In [1]: import numpy as np

In [2]: np.set_printoptions(precision=2, suppress=True, linewidth=200)

In [3]: mat = np.loadtxt("layer14.csv", delimiter=",")

In [4]: mat
Out[4]: 
array([[4., 1., 0., 0.],
       [0., 4., 1., 0.],
       [0., 0., 4., 1.],
       [0., 0., 0., 4.]])

In [5]: u = np.array([3, -3])

In [6]: np.convolve(mat[0], u)
Out[6]: array([12., -9., -3.,  0.,  0.])

In [7]: np.polyval(u, mat[0])
Out[7]: array([ 9.,  0., -3., -3.])

In [8]: np.einsum("ii->", mat)
Out[8]: np.float64(16.0)

In [9]: round(np.linalg.eigvals(mat).sum().real, 2)
Out[9]: np.float64(16.0)

In [10]: np.poly(mat)
Out[10]: array([   1.,  -16.,   96., -256.,  256.])

In [11]: round(np.linalg.det(2 * mat), 2), round(float(np.linalg.det(mat)), 2)
Out[11]: (np.float64(4096.0), 256.0)

In [12]: np.linalg.eigvals(mat)
Out[12]: array([4., 4., 4., 4.])

In [13]: print(round(np.linalg.det(mat.T), 2))
256.0

In [14]: M = np.loadtxt("test19.csv", delimiter=",")

In [15]: print(M)
[[ 9.26 -0.51 -3.74]
 [ 5.82 -2.13 -7.85]
 [-7.09  6.76 -2.01]
 [-1.67  9.26  3.38]
 [ 4.21  8.23 -3.82]
 [-8.45  5.22  1.19]
 [-9.65 -2.62 -0.02]
 [-7.88  0.75  6.11]
 [ 3.14 -7.18  6.21]
 [ 5.93 -6.05 -5.3 ]
 [-7.59  1.93  6.22]
 [ 4.12  3.6   8.37]
 [ 8.68  4.94  0.53]]

In [16]: Q, evecs = np.linalg.qr(M[:, :2])[0], np.linalg.qr(M[:, 2:])[0]

In [17]: sigma = np.linalg.svd(Q.T @ evecs, compute_uv=False)

In [18]: np.degrees(np.arccos(sigma.clip(0, 1)))
Out[18]: array([67.55])

In [19]: (sigma > 0.9).sum()
Out[19]: np.int64(0)

In [20]: sigma
Out[20]: array([0.38])

In [21]: hat = M @ np.linalg.solve(M.T @ M, M.T)

In [22]: np.diag(hat)
Out[22]: array([0.15, 0.2 , 0.24, 0.25, 0.29, 0.17, 0.22, 0.16, 0.35, 0.17, 0.16, 0.39, 0.25])

In [23]: np.allclose(hat @ hat, hat)
Out[23]: True

In [24]: np.linalg.matrix_rank(np.eye(13) - hat)
Out[24]: np.int64(10)

In [25]: hat @ M[:, 2]
Out[25]: array([-3.74, -7.85, -2.01,  3.38, -3.82,  1.19, -0.02,  6.11,  6.21, -5.3 ,  6.22,  8.37,  0.53])

In [26]: feats = np.load("mat.npy")

In [27]: feats
Out[27]: 
array([[ 0,  1,  0],
       [-3, -2,  0],
       [ 0,  0,  1]])

In [28]: Y = feats / np.linalg.norm(feats, axis=1, keepdims=True)

In [29]: C2 = Y @ Y.T

In [30]: np.linalg.norm(Y, axis=1)
Out[30]: array([1., 1., 1.])

In [31]: (np.abs(C2) > 0.9).astype(int)
Out[31]: 
array([[1, 0, 0],
       [0, 1, 0],
       [0, 0, 1]])

In [32]: np.argwhere(np.triu(np.abs(C2) > 0.95, 1))
Out[32]: array([], shape=(0, 2), dtype=int64)

In [33]: rng = np.random.default_rng(102)

In [34]: z = rng.permutation(3)

In [35]: z
Out[35]: array([2, 1, 0])

In [36]: Y = feats[z][:, z]

In [37]: print(np.diag(Y))
[ 1 -2  0]

In [38]: Y
Out[38]: 
array([[ 1,  0,  0],
       [ 0, -2, -3],
       [ 0,  1,  0]])

In [39]: hat = np.triu(np.array([[1, 3, -2], [2, 3, 0], [-2, -3, -2]]), 1) + np.eye(3)

In [40]: Y = hat @ feats @ np.linalg.inv(hat)

In [41]: round(np.linalg.det(Y), 2)
Out[41]: np.float64(3.0)

In [42]: np.linalg.matrix_rank(Y)
Out[42]: np.int64(3)

In [43]: np.poly(Y)
Out[43]: array([ 1.,  1.,  1., -3.])

In [44]: feats.mean(axis=0)
Out[44]: array([-1.  , -0.33,  0.33])

In [45]: np.diff(feats, axis=0)
Out[45]: 
array([[-3, -3,  0],
       [ 3,  2,  1]])

In [46]: print(feats - feats[0])
[[ 0  0  0]
 [-3 -3  0]
 [ 0 -1  1]]

In [47]: np.linalg.matrix_rank(feats)
Out[47]: np.int64(3)

In [48]: np.linalg.svd(feats, compute_uv=False)
Out[48]: array([3.65, 1.  , 0.82])

In [49]: np.abs(feats).max()
Out[49]: np.int64(3)

In [50]: np.count_nonzero(feats)
Out[50]: np.int64(4)

In [51]: np.linalg.rank(feats)
Traceback (most recent call last):
  Cell In[51], line 1
    np.linalg.rank(feats)
AttributeError: module 'numpy.linalg' has no attribute 'rank'


In [52]: feats.sum(axis=0)
Out[52]: array([-3, -1,  1])

In [53]: u = np.array([5, 3, 0, 2])

In [54]: m1 = np.array([np.roll(u, i) for i in range(4)])

In [55]: print(m1)
[[5 3 0 2]
 [2 5 3 0]
 [0 2 5 3]
 [3 0 2 5]]

In [56]: np.linalg.norm(m1, axis=0)
Out[56]: array([6.16, 6.16, 6.16, 6.16])

In [57]: np.round(np.linalg.norm(m1, 1), 2), np.round(np.linalg.norm(m1, np.inf), 2)
Out[57]: (np.float64(10.0), np.float64(10.0))

In [58]: round(float(np.linalg.norm(m1[2] - m1[0])), 2)
Out[58]: 7.21

In [59]: hat = np.triu(np.array([[1, 2, 0, 1], [1, 1, 0, 1], [0, 2, 0, 2], [1, 1, 1, 1]]), 1) + np.eye(4)

In [60]: Y = hat @ m1 @ np.linalg.inv(hat)

In [61]: Y
Out[61]: 
array([[ 12., -11.,   8., -10.],
       [  5.,  -5.,   5.,  -5.],
       [  6., -10.,   9.,  -1.],
       [  3.,  -6.,   2.,   4.]])

In [62]: round(float(np.linalg.det(Y)), 2)
Out[62]: -0.0

In [63]: round(np.linalg.norm(m1, 2) / np.linalg.norm(m1), 2)
Out[63]: np.float64(0.81)

In [64]: np.argsort(-np.linalg.norm(m1, axis=0).round(6), kind="stable")[:3]
Out[64]: array([0, 1, 2])

In [65]: Q, r_ = np.linalg.qr(mat)

In [66]: Q
Out[66]: 
array([[ 1.,  0.,  0.,  0.],
       [-0.,  1.,  0.,  0.],
       [-0., -0.,  1.,  0.],
       [-0., -0., -0.,  1.]])

In [67]: Q.shape, r_.shape
Out[67]: ((4, 4), (4, 4))

In [68]: r_
Out[68]: 
array([[4., 1., 0., 0.],
       [0., 4., 1., 0.],
       [0., 0., 4., 1.],
       [0., 0., 0., 4.]])

In [69]: np.allclose(r_.T @ r_, mat.T @ mat)
Out[69]: True

In [70]: print(Q.T @ Q)
[[1. 0. 0. 0.]
 [0. 1. 0. 0.]
 [0. 0. 1. 0.]
 [0. 0. 0. 1.]]

In [71]: print(np.abs(np.diag(r_)))
[4. 4. 4. 4.]

In [72]: W0 = np.load("block1.npy")

In [73]: W0
Out[73]: 
array([[ 1.17,  1.14, -3.88],
       [ 2.14,  2.26,  0.2 ],
       [-2.91,  0.99,  0.3 ],
       [ 0.06,  0.17,  2.5 ]])

In [74]: x0 = np.array([2, -3, 3])

In [75]: a = np.maximum(W0 @ x0, 0)

In [76]: np.flatnonzero(a > 1e-9)
Out[76]: array([3])

In [77]: np.tanh(W0 @ x0)
Out[77]: array([-1.  , -0.96, -1.  ,  1.  ])

In [78]: a
Out[78]: array([0.  , 0.  , 0.  , 7.11])

In [79]: Y = np.array([[6, 4, 9, 9]])

In [80]: X = Y.T @ Y

In [81]: X
Out[81]: 
array([[36, 24, 54, 54],
       [24, 16, 36, 36],
       [54, 36, 81, 81],
       [54, 36, 81, 81]])

In [82]: np.abs(np.diag(np.linalg.qr(X)[1])) > 1e-9
Out[82]: array([ True, False, False, False])

In [83]: round(np.trace(np.linalg.pinv(X) @ X), 2)
Out[83]: np.float64(1.0)

In [84]: np.unique(X.round(6), axis=0).shape
Out[84]: (3, 4)

In [85]: np.allclose(X[:-1].T @ np.linalg.lstsq(X[:-1].T, X[-1])[0], X[-1])
Out[85]: True

In [86]: np.linalg.lstsq(X[:-1].T, X[-1])[2]
Out[86]: np.int32(1)

In [87]: x0 = np.array([-1, 2, 1])

In [88]: y = W0 @ x0

In [89]: np.linalg.lstsq(W0, y)[0]
Out[89]: array([-1.,  2.,  1.])

In [90]: try:
    ...:     np.linalg.solve(W0, y)
    ...: except np.linalg.LinAlgError as e:
    ...:     print(e)
    ...: 
Last 2 dimensions of the array must be square

In [91]: y = y + 0.1 * rng.normal(size=4)

In [92]: y
Out[92]: array([-2.55,  2.68,  5.08,  2.72])

In [93]: beta, *_ = np.linalg.lstsq(W0, y)

In [94]: np.round(W0.T @ (y - W0 @ beta), 2) + 0
Out[94]: array([0., 0., 0.])

In [95]: round(float(np.linalg.norm(y - W0 @ beta)), 2)
Out[95]: 0.03
